% ipython --no-banner

In [1]: import numpy as np

In [2]: import numpy.linalg as la

In [3]: np.set_printoptions(suppress=True, linewidth=120)

In [4]: K = np.array([[5.0, 1.0, 1.0], [1.0, 5.0, 1.0], [1.0, 1.0, 5.0]])

In [5]: vals, evecs = la.eig(K)

In [6]: np.round(np.sort(la.eigvals(la.inv(K))), 1)
Out[6]: array([0.1, 0.2, 0.2])

In [7]: q, Rm = la.qr(K)

In [8]: np.round(q @ Rm, 1)
Out[8]: 
array([[5., 1., 1.],
       [1., 5., 1.],
       [1., 1., 5.]])

In [9]: q.round(1)
Out[9]: 
array([[-1. ,  0.2, -0.2],
       [-0.2, -1. , -0.2],
       [-0.2, -0.1,  1. ]])

In [10]: np.allclose(Rm.T @ Rm, K.T @ K)
Out[10]: True

In [11]: Rm.round(1)
Out[11]: 
array([[-5.2, -2.1, -2.1],
       [ 0. , -4.7, -1.4],
       [ 0. ,  0. ,  4.5]])

In [12]: hat = np.triu(np.array([[1, 1, -2], [-2, -2, 0], [-1, -1, 1]]), 1) + np.eye(3)

In [13]: other = hat @ K @ la.inv(hat)

In [14]: other
Out[14]: 
array([[4., 0., 0.],
       [1., 4., 3.],
       [1., 0., 7.]])

In [15]: hat @ K - K @ hat
Out[15]: 
array([[-1., -2.,  1.],
       [ 0., -1.,  2.],
       [ 0., -1.,  2.]])

In [16]: np.poly(other)
Out[16]: array([   1.,  -15.,   72., -112.])

In [17]: np.round(la.det(other), 1)
Out[17]: np.float64(112.0)

In [18]: mat = np.load("dump.npy")

In [19]: mat
Out[19]: 
array([[-1,  0,  0],
       [-4,  3,  0],
       [ 0, -2,  0]])

In [20]: la.cond(mat) > 100
Out[20]: np.True_

In [21]: np.argsort(-la.norm(mat, axis=0).round(6), kind="stable")[:3]
Out[21]: array([0, 1, 2])

In [22]: la.matrix_rank(mat, rtol=0.1)
Out[22]: np.int64(2)

In [23]: J = np.load("data.npy")

In [24]: J
Out[24]: 
array([[0, 1, 1, 0],
       [1, 0, 1, 0],
       [1, 1, 0, 1],
       [0, 0, 1, 0]])

In [25]: # symmetric, so the eigenvalues are real

In [26]: vals, evecs = la.eig(J)

In [27]: np.round(np.sort(la.eigvals(J @ J)), 1)
Out[27]: array([0.1, 1. , 2.2, 4.7])

In [28]: vals.round(1)
Out[28]: array([ 2.2,  0.3, -1. , -1.5])

In [29]: np.round(J @ evecs[:, 0] - vals[0] * evecs[:, 0], 1) + 0
Out[29]: array([0., 0., 0., 0.])

In [30]: round(np.prod(vals), 1)
Out[30]: np.float64(1.0)

In [31]: np.round(np.sort(la.eigvals(J.T)), 1)
Out[31]: array([-1.5, -1. ,  0.3,  2.2])

In [32]: data = np.load("w.npy")

In [33]: data
Out[33]: 
array([[ 1, -1,  1, -1,  1, -1,  1, -1],
       [ 1,  1,  1,  1, -1, -1, -1, -1],
       [ 1,  1, -1, -1,  1,  1, -1, -1]])

In [34]: f = np.array([3, 2])

In [35]: np.polyval(f, data[0])
Out[35]: array([ 5, -1,  5, -1,  5, -1,  5, -1])

In [36]: np.cross(data[0, :3], data[1, :3])
Out[36]: array([-2,  0,  2])

In [37]: np.convolve(data[0], f)
Out[37]: array([ 3, -1,  1, -1,  1, -1,  1, -1, -2])

In [38]: U, s, VT = la.svd(data, full_matrices=False)

In [39]: round(float(np.sqrt((s ** 2).sum())), 1), np.round(la.norm(data), 1)
Out[39]: (4.9, np.float64(4.9))

In [40]: (s > 1e-8).sum()
Out[40]: np.int64(3)

In [41]: s.round(1)
Out[41]: array([2.8, 2.8, 2.8])

In [42]: np.round(U.T @ data @ VT.T, 1) + 0
Out[42]: 
array([[2.8, 0. , 0. ],
       [0. , 2.8, 0. ],
       [0. , 0. , 2.8]])

In [43]: E = np.array([[1.1, -0.7, -0.8, 0.2],
    ...:     [-0.3, -0.8, -0.6, -1.0],
    ...:     [0.4, 1.0, -2.4, -1.3]])

In [44]: E[:, 1] *= 20

In [45]: E
Out[45]: 
array([[  1.1, -14. ,  -0.8,   0.2],
       [ -0.3, -16. ,  -0.6,  -1. ],
       [  0.4,  20. ,  -2.4,  -1.3]])

In [46]: # column 1 dominates

In [47]: la.cond(E) > 100
Out[47]: np.False_

In [48]: np.argsort(-la.norm(E, axis=0).round(6), kind="stable")[:3]
Out[48]: array([1, 2, 3])

In [49]: round(la.norm(E, 2) / la.norm(E), 1)
Out[49]: np.float64(1.0)

In [50]: U, s, VT = la.svd(E, full_matrices=False)

In [51]: np.round(VT @ VT.T, 1) + 0
Out[51]: 
array([[1., 0., 0.],
       [0., 1., 0.],
       [0., 0., 1.]])

In [52]: np.abs(U[:, 0]).round(6).argmax()
Out[52]: np.int64(2)

In [53]: np.round(U.T @ U, 1) + 0
Out[53]: 
array([[1., 0., 0.],
       [0., 1., 0.],
       [0., 0., 1.]])

In [54]: U, s, VT = la.svd(E)

In [55]: s.round(1)
Out[55]: array([29.2,  2.9,  1.3])

In [56]: other = U[:, :1] @ np.diag(s[:1]) @ VT[:1]

In [57]: round(float(np.abs(E - other).max()), 1)
Out[57]: 1.8

In [58]: other.round(1) + 0
Out[58]: 
array([[  0. , -14. ,   0.4,   0.2],
       [  0. , -15.9,   0.5,   0.2],
       [ -0.1,  20.1,  -0.6,  -0.3]])

In [59]: la.matrix_rank(other)
Out[59]: np.int64(1)

In [60]: other = np.array([[1, 1], [0, 0], [0, 1], [1, 2]])

In [61]: la.matrix_rank(np.vstack([E, other.T]))
Out[61]: np.int64(4)

In [62]: la.matrix_rank(E @ other)
Out[62]: np.int64(2)

In [63]: A = np.load("m.npy")

In [64]: A.round(1)
Out[64]: 
array([[0.3, 0.3, 0.3],
       [0.4, 0.4, 0.2],
       [0.2, 0.5, 0.2]])

In [65]: E.reshape(2, -1)
Out[65]: 
array([[  1.1, -14. ,  -0.8,   0.2,  -0.3, -16. ],
       [ -0.6,  -1. ,   0.4,  20. ,  -2.4,  -1.3]])

In [66]: T = E.reshape(3, 2, -1)

In [67]: T.transpose(1, 0, 2)
Out[67]: 
array([[[  1.1, -14. ],
        [ -0.3, -16. ],
        [  0.4,  20. ]],

       [[ -0.8,   0.2],
        [ -0.6,  -1. ],
        [ -2.4,  -1.3]]])

In [68]: T[:, 0]
Out[68]: 
array([[  1.1, -14. ],
       [ -0.3, -16. ],
       [  0.4,  20. ]])

In [69]: hat = np.triu(np.array([[-4, -3, 8], [1, 4, -2], [4, 7, -2]]), 1) + np.eye(3)

In [70]: other = hat @ A @ la.inv(hat)

In [71]: la.matrix_rank(other)
Out[71]: np.int64(3)

In [72]: round(float(np.trace(other)), 1), np.round(np.trace(A), 1)
Out[72]: (1.0, np.float64(1.0))

In [73]: other.round(1)
Out[73]: 
array([[ 1.1,  6.5,  5.7],
       [-0.1, -0.9, -1.3],
       [ 0.2,  1.2,  0.8]])

In [74]: x = np.array([-2, -2, -1])

In [75]: target = A @ x

In [76]: target.round(1)
Out[76]: array([-1.7, -1.8, -1.8])

In [77]: np.round(la.solve(A, target + A[:, 0]), 1)
Out[77]: array([-1., -2., -1.])

In [78]: np.round(la.solve(A, target), 1)
Out[78]: array([-2., -2., -1.])

In [79]: theta = np.radians(4)

In [80]: Rm = np.eye(3)

In [81]: Rm[1, 1] = Rm[2, 2] = np.cos(theta)

In [82]: Rm[1, 2], Rm[2, 1] = -np.sin(theta), np.sin(theta)

In [83]: Rm.round(1)
Out[83]: 
array([[ 1. ,  0. ,  0. ],
       [ 0. ,  1. , -0.1],
       [ 0. ,  0.1,  1. ]])

In [84]: other = A @ Rm.T

In [85]: np.allclose(la.norm(A, axis=1), la.norm(other, axis=1))
Out[85]: True

In [86]: np.round(np.abs(other - A).max(axis=0), 1) + 0
Out[86]: array([0., 0., 0.])

In [87]: other.round(1)
Out[87]: 
array([[0.3, 0.3, 0.4],
       [0.4, 0.4, 0.2],
       [0.2, 0.5, 0.3]])

In [88]: np.allclose(A @ A.T, other @ other.T)
Out[88]: True

In [89]: np.round(other @ other, 1)
Out[89]: 
array([[0.3, 0.4, 0.3],
       [0.3, 0.4, 0.3],
       [0.3, 0.4, 0.3]])

In [90]: np.round(np.sort(np.abs(la.eigvals(other))), 1)
Out[90]: array([0.1, 0.1, 1. ])

In [91]: np.round((other - other.T) / 2, 1) + 0
Out[91]: 
array([[ 0. ,  0. ,  0.1],
       [ 0. ,  0. , -0.1],
       [-0.1,  0.1,  0. ]])

In [92]: round(float(la.det(other)), 1)
Out[92]: 0.0

In [93]: np.round(np.abs(la.eigvals(other)).max(), 1)
Out[93]: np.float64(1.0)

In [94]: np.allclose(other, other.T)
Out[94]: False

In [95]: F = np.array([[1, 3, 0], [0, 0, 0], [0, 0, 0]])

In [96]: # 2 groups of indices that never mix

In [97]: U, s, VT = la.svd(F)

In [98]: evecs = VT[:(s > 1e-8).sum()]

In [99]: rng = np.random.default_rng(59)

In [100]: x = F[1] + -3 * F[2] + rng.integers(2) * np.eye(3)[1]

In [101]: x
Out[101]: array([0., 1., 0.])

In [102]: la.matrix_rank(np.vstack([F, x]))
Out[102]: np.int64(2)

In [103]: round(la.norm(x - evecs.T @ evecs @ x), 1)
Out[103]: np.float64(0.3)

In [104]: [round(float(x), 1) for x in la.svd(F, compute_uv=False)[:3]]
Out[104]: [3.2, 0.0, 0.0]

In [105]: X = np.loadtxt("sample14.csv", delimiter=",")

In [106]: X.round(1)
Out[106]: 
array([[0.7, 0.3, 0. , 0. ],
       [0. , 0.5, 0.5, 0. ],
       [0. , 0. , 1. , 0. ],
       [0.2, 0.2, 0.2, 0.2]])

In [107]: # a transition matrix

In [108]: def softmax(z):
     ...:     e = np.exp(z - z.max(axis=-1, keepdims=True))
     ...:     return e / e.sum(axis=-1, keepdims=True)
     ...: 

In [109]: np.round(softmax(X[1] + 4), 1)
Out[109]: array([0.2, 0.3, 0.3, 0.2])

In [110]: np.round(softmax(X).sum(axis=1), 1)
Out[110]: array([1., 1., 1., 1.])

In [111]: scores = X @ X.T / np.sqrt(4)

In [112]: softmax(scores).round(6).argmax(axis=1)
Out[112]: array([0, 1, 2, 0])

In [113]: np.round(softmax(scores), 1)
Out[113]: 
array([[0.3, 0.2, 0.2, 0.2],
       [0.2, 0.3, 0.3, 0.2],
       [0.2, 0.3, 0.3, 0.2],
       [0.2, 0.2, 0.2, 0.2]])

In [114]: np.allclose(X, X.T)
Out[114]: False

In [115]: round(np.abs(la.eigvals(X)).max(), 1)
Out[115]: np.float64(1.0)

In [116]: np.round((X - X.T) / 2, 1)
Out[116]: 
array([[ 0. ,  0.2,  0. , -0.1],
       [-0.2,  0. ,  0.2, -0.1],
       [ 0. , -0.2,  0. , -0.1],
       [ 0.1,  0.1,  0.1,  0. ]])

In [117]: np.round(la.matrix_power(X, 3), 1) + 0
Out[117]: 
array([[0.3, 0.3, 0.4, 0. ],
       [0. , 0.1, 0.9, 0. ],
       [0. , 0. , 1. , 0. ],
       [0.2, 0.2, 0.6, 0. ]])

In [118]: np.allclose(X @ X.T, X.T @ X)
Out[118]: False

In [119]: np.round((X + X.T) / 2, 1)
Out[119]: 
array([[0.7, 0.2, 0. , 0.1],
       [0.2, 0.5, 0.2, 0.1],
       [0. , 0.2, 1. , 0.1],
       [0.1, 0.1, 0.1, 0.2]])

In [120]: round(la.det(X), 1)
Out[120]: np.float64(0.1)

In [121]: np.round(np.trace(X), 1)
Out[121]: np.float64(2.4)

In [122]: np.round(X @ X, 1)
Out[122]: 
array([[0.4, 0.4, 0.2, 0. ],
       [0. , 0.2, 0.8, 0. ],
       [0. , 0. , 1. , 0. ],
       [0.2, 0.3, 0.4, 0.1]])

In [123]: theta = np.radians(45)

In [124]: Rm = np.eye(4)

In [125]: Rm[1, 1] = Rm[0, 0] = np.cos(theta)

In [126]: Rm[1, 0], Rm[0, 1] = -np.sin(theta), np.sin(theta)

In [127]: Rm.round(1)
Out[127]: 
array([[ 0.7,  0.7,  0. ,  0. ],
       [-0.7,  0.7,  0. ,  0. ],
       [ 0. ,  0. ,  1. ,  0. ],
       [ 0. ,  0. ,  0. ,  1. ]])

In [128]: other = X @ Rm.T

In [129]: round(la.det(Rm), 1), round(np.trace(Rm), 1)
Out[129]: (np.float64(1.0), np.float64(3.4))

In [130]: np.allclose(X @ X.T, other @ other.T)
Out[130]: True

In [131]: other.round(1) + 0
Out[131]: 
array([[ 0.7, -0.2,  0. ,  0. ],
       [ 0.4,  0.4,  0.5,  0. ],
       [ 0. ,  0. ,  1. ,  0. ],
       [ 0.4,  0. ,  0.2,  0.2]])

In [132]: np.round(np.abs(other - X).max(axis=0), 1)
Out[132]: array([0.4, 0.6, 0. , 0. ])

In [133]: np.round(la.svd(X, compute_uv=False), 1), np.round(la.svd(other, compute_uv=False), 1)
Out[133]: (array([1.2, 0.8, 0.4, 0.2]), array([1.2, 0.8, 0.4, 0.2]))

In [134]: X.sum(axis=1)
Out[134]: array([1., 1., 1., 1.])

In [135]: X @ np.ones(4)
Out[135]: array([1., 1., 1., 1.])

In [136]: np.round(np.sort(np.abs(la.eigvals(X)))[::-1], 1)
Out[136]: array([1. , 0.7, 0.5, 0.2])

In [137]: np.round(la.matrix_power(X, 2), 1)
Out[137]: 
array([[0.4, 0.4, 0.2, 0. ],
       [0. , 0.2, 0.8, 0. ],
       [0. , 0. , 1. , 0. ],
       [0.2, 0.3, 0.4, 0.1]])

In [138]: p = np.eye(4)[1]

In [139]: for _ in range(5):
     ...:     p = p @ X
     ...:     print(p.round(1))
     ...: 
[0.  0.5 0.5 0. ]
[0.  0.2 0.8 0. ]
[0.  0.1 0.9 0. ]
[0.  0.1 0.9 0. ]
[0. 0. 1. 0.]
